$ python3 -q
>>> import numpy as np
>>> from numpy import linalg as LA
>>> np.set_printoptions(precision=2, suppress=True, linewidth=200)
>>> tidy = lambda a: np.round(a, 2) + 0
>>> A = np.load("test8.npy")
>>> A
array([[ 0.64, -1.25, -0.3 , -2.17, -1.59,  0.11,  0.04,  0.9 , -2.32,  1.38,  1.36,  1.44],
       [ 0.51,  2.1 ,  0.89,  0.75, -1.99,  1.23,  1.8 , -0.19,  1.16, -0.13,  1.21,  0.39],
       [ 1.21,  4.72,  1.8 , -0.54, -8.8 ,  5.91,  7.37,  2.74, -0.02,  4.87,  7.25,  4.03],
       [-0.48,  0.27,  1.14,  1.  ,  1.7 , -0.53, -0.78, -1.23,  0.98, -2.2 , -1.12,  0.39],
       [ 0.85, -0.1 ,  0.35, -3.57, -2.31,  1.64,  2.47,  2.88, -1.32,  4.94,  4.21,  1.04],
       [ 0.84,  3.55, -2.03,  4.47, -5.23,  1.82,  3.38, -0.06,  0.28,  0.94, -0.34, -1.56],
       [ 1.01,  1.36, -1.09,  1.89, -1.97,  0.01,  1.53, -0.39, -0.18,  0.17, -0.48, -1.2 ],
       [-0.46,  0.06, -0.13,  0.83,  0.23, -0.16, -0.87, -0.71,  0.3 , -1.17, -1.28,  0.1 ]])
>>> t = np.radians(120)
>>> r_ = np.eye(12)
>>> r_[2, 2] = r_[11, 11] = np.cos(t)
>>> r_[2, 11], r_[11, 2] = -np.sin(t), np.sin(t)
>>> tidy(r_)
array([[ 1.  ,  0.  ,  0.  ,  0.  ,  0.  ,  0.  ,  0.  ,  0.  ,  0.  ,  0.  ,  0.  ,  0.  ],
       [ 0.  ,  1.  ,  0.  ,  0.  ,  0.  ,  0.  ,  0.  ,  0.  ,  0.  ,  0.  ,  0.  ,  0.  ],
       [ 0.  ,  0.  , -0.5 ,  0.  ,  0.  ,  0.  ,  0.  ,  0.  ,  0.  ,  0.  ,  0.  , -0.87],
       [ 0.  ,  0.  ,  0.  ,  1.  ,  0.  ,  0.  ,  0.  ,  0.  ,  0.  ,  0.  ,  0.  ,  0.  ],
       [ 0.  ,  0.  ,  0.  ,  0.  ,  1.  ,  0.  ,  0.  ,  0.  ,  0.  ,  0.  ,  0.  ,  0.  ],
       [ 0.  ,  0.  ,  0.  ,  0.  ,  0.  ,  1.  ,  0.  ,  0.  ,  0.  ,  0.  ,  0.  ,  0.  ],
       [ 0.  ,  0.  ,  0.  ,  0.  ,  0.  ,  0.  ,  1.  ,  0.  ,  0.  ,  0.  ,  0.  ,  0.  ],
       [ 0.  ,  0.  ,  0.  ,  0.  ,  0.  ,  0.  ,  0.  ,  1.  ,  0.  ,  0.  ,  0.  ,  0.  ],
       [ 0.  ,  0.  ,  0.  ,  0.  ,  0.  ,  0.  ,  0.  ,  0.  ,  1.  ,  0.  ,  0.  ,  0.  ],
       [ 0.  ,  0.  ,  0.  ,  0.  ,  0.  ,  0.  ,  0.  ,  0.  ,  0.  ,  1.  ,  0.  ,  0.  ],
       [ 0.  ,  0.  ,  0.  ,  0.  ,  0.  ,  0.  ,  0.  ,  0.  ,  0.  ,  0.  ,  1.  ,  0.  ],
       [ 0.  ,  0.  ,  0.87,  0.  ,  0.  ,  0.  ,  0.  ,  0.  ,  0.  ,  0.  ,  0.  , -0.5 ]])
>>> B = A @ r_.T
>>> tidy(B)
array([[ 0.64, -1.25, -1.1 , -2.17, -1.59,  0.11,  0.04,  0.9 , -2.32,  1.38,  1.36, -0.98],
       [ 0.51,  2.1 , -0.78,  0.75, -1.99,  1.23,  1.8 , -0.19,  1.16, -0.13,  1.21,  0.58],
       [ 1.21,  4.72, -4.39, -0.54, -8.8 ,  5.91,  7.37,  2.74, -0.02,  4.87,  7.25, -0.46],
       [-0.48,  0.27, -0.91,  1.  ,  1.7 , -0.53, -0.78, -1.23,  0.98, -2.2 , -1.12,  0.79],
       [ 0.85, -0.1 , -1.08, -3.57, -2.31,  1.64,  2.47,  2.88, -1.32,  4.94,  4.21, -0.22],
       [ 0.84,  3.55,  2.37,  4.47, -5.23,  1.82,  3.38, -0.06,  0.28,  0.94, -0.34, -0.98],
       [ 1.01,  1.36,  1.58,  1.89, -1.97,  0.01,  1.53, -0.39, -0.18,  0.17, -0.48, -0.34],
       [-0.46,  0.06, -0.02,  0.83,  0.23, -0.16, -0.87, -0.71,  0.3 , -1.17, -1.28, -0.16]])
>>> x = np.array([-7, -4, 3, 4, -3, -6, 7, -9, -5, -8, 8, 8])
>>> tidy(A @ (2 * x))
array([ 20.38,  29.28,  90.28,  40.5 , -42.48,  -6.88,  -4.1 ,   9.8 ])
>>> tidy(A @ x)
array([ 10.19,  14.64,  45.14,  20.25, -21.24,  -3.44,  -2.05,   4.9 ])
>>> np.sign((A @ x).round(6))
array([ 1.,  1.,  1.,  1., -1., -1., -1.,  1.])
>>> B = A / np.sqrt((A ** 2).mean(axis=1, keepdims=True))
>>> tidy(LA.norm(B, axis=1))
array([3.46, 3.46, 3.46, 3.46, 3.46, 3.46, 3.46, 3.46])
>>> LA.matrix_rank(B) == LA.matrix_rank(A)
np.True_
>>> rng = np.random.default_rng(397)
>>> W0 = np.eye(9, dtype=int)[rng.permutation(9)] * np.array([0, 0, 0, 1, 0, -1, 0, -2, -2])
>>> W0
array([[ 0,  0,  0,  0,  0,  0,  0,  0,  0],
       [ 0,  0,  0,  0,  0,  0,  0, -2,  0],
       [ 0,  0,  0,  0,  0,  0,  0,  0,  0],
       [ 0,  0,  0,  0,  0,  0,  0,  0, -2],
       [ 0,  0,  0,  0,  0,  0,  0,  0,  0],
       [ 0,  0,  0,  1,  0,  0,  0,  0,  0],
       [ 0,  0,  0,  0,  0,  0,  0,  0,  0],
       [ 0,  0,  0,  0,  0, -1,  0,  0,  0],
       [ 0,  0,  0,  0,  0,  0,  0,  0,  0]])
>>> tidy(LA.pinv(W0))
array([[ 0. ,  0. ,  0. ,  0. ,  0. ,  0. ,  0. ,  0. ,  0. ],
       [ 0. ,  0. ,  0. ,  0. ,  0. ,  0. ,  0. ,  0. ,  0. ],
       [ 0. ,  0. ,  0. ,  0. ,  0. ,  0. ,  0. ,  0. ,  0. ],
       [ 0. ,  0. ,  0. ,  0. ,  0. ,  1. ,  0. ,  0. ,  0. ],
       [ 0. ,  0. ,  0. ,  0. ,  0. ,  0. ,  0. ,  0. ,  0. ],
       [ 0. ,  0. ,  0. ,  0. ,  0. ,  0. ,  0. , -1. ,  0. ],
       [ 0. ,  0. ,  0. ,  0. ,  0. ,  0. ,  0. ,  0. ,  0. ],
       [ 0. , -0.5,  0. ,  0. ,  0. ,  0. ,  0. ,  0. ,  0. ],
       [ 0. ,  0. ,  0. , -0.5,  0. ,  0. ,  0. ,  0. ,  0. ]])
>>> tidy(LA.norm(W0, axis=0))
array([0., 0., 0., 1., 0., 1., 0., 2., 2.])
>>> tidy(LA.svd(W0, compute_uv=False))
array([2., 2., 1., 1., 0., 0., 0., 0., 0.])
>>> W0 @ W0.T
array([[0, 0, 0, 0, 0, 0, 0, 0, 0],
       [0, 4, 0, 0, 0, 0, 0, 0, 0],
       [0, 0, 0, 0, 0, 0, 0, 0, 0],
       [0, 0, 0, 4, 0, 0, 0, 0, 0],
       [0, 0, 0, 0, 0, 0, 0, 0, 0],
       [0, 0, 0, 0, 0, 1, 0, 0, 0],
       [0, 0, 0, 0, 0, 0, 0, 0, 0],
       [0, 0, 0, 0, 0, 0, 0, 1, 0],
       [0, 0, 0, 0, 0, 0, 0, 0, 0]])
>>> U, s, vt = LA.svd(W0)
>>> vecs = vt[:(s > 1e-8).sum()]
>>> x = W0[5] + -3 * W0[8] + rng.integers(2) * np.eye(9)[1]
>>> x
array([0., 1., 0., 1., 0., 0., 0., 0., 0.])
>>> LA.matrix_rank(np.vstack([W0, x]))
np.int64(5)
>>> np.diag(vecs.T @ vecs)
array([0., 0., 0., 1., 0., 1., 0., 1., 1.])
>>> C2 = W0.T @ W0
>>> np.trace(C2), (W0 ** 2).sum()
(np.int64(10), np.int64(10))
>>> tidy(LA.svd(W0, compute_uv=False) ** 2)
array([4., 4., 1., 1., 0., 0., 0., 0., 0.])
>>> np.allclose(C2, C2.T)
True
>>> np.diag(C2)
array([0, 0, 0, 1, 0, 1, 0, 4, 4])
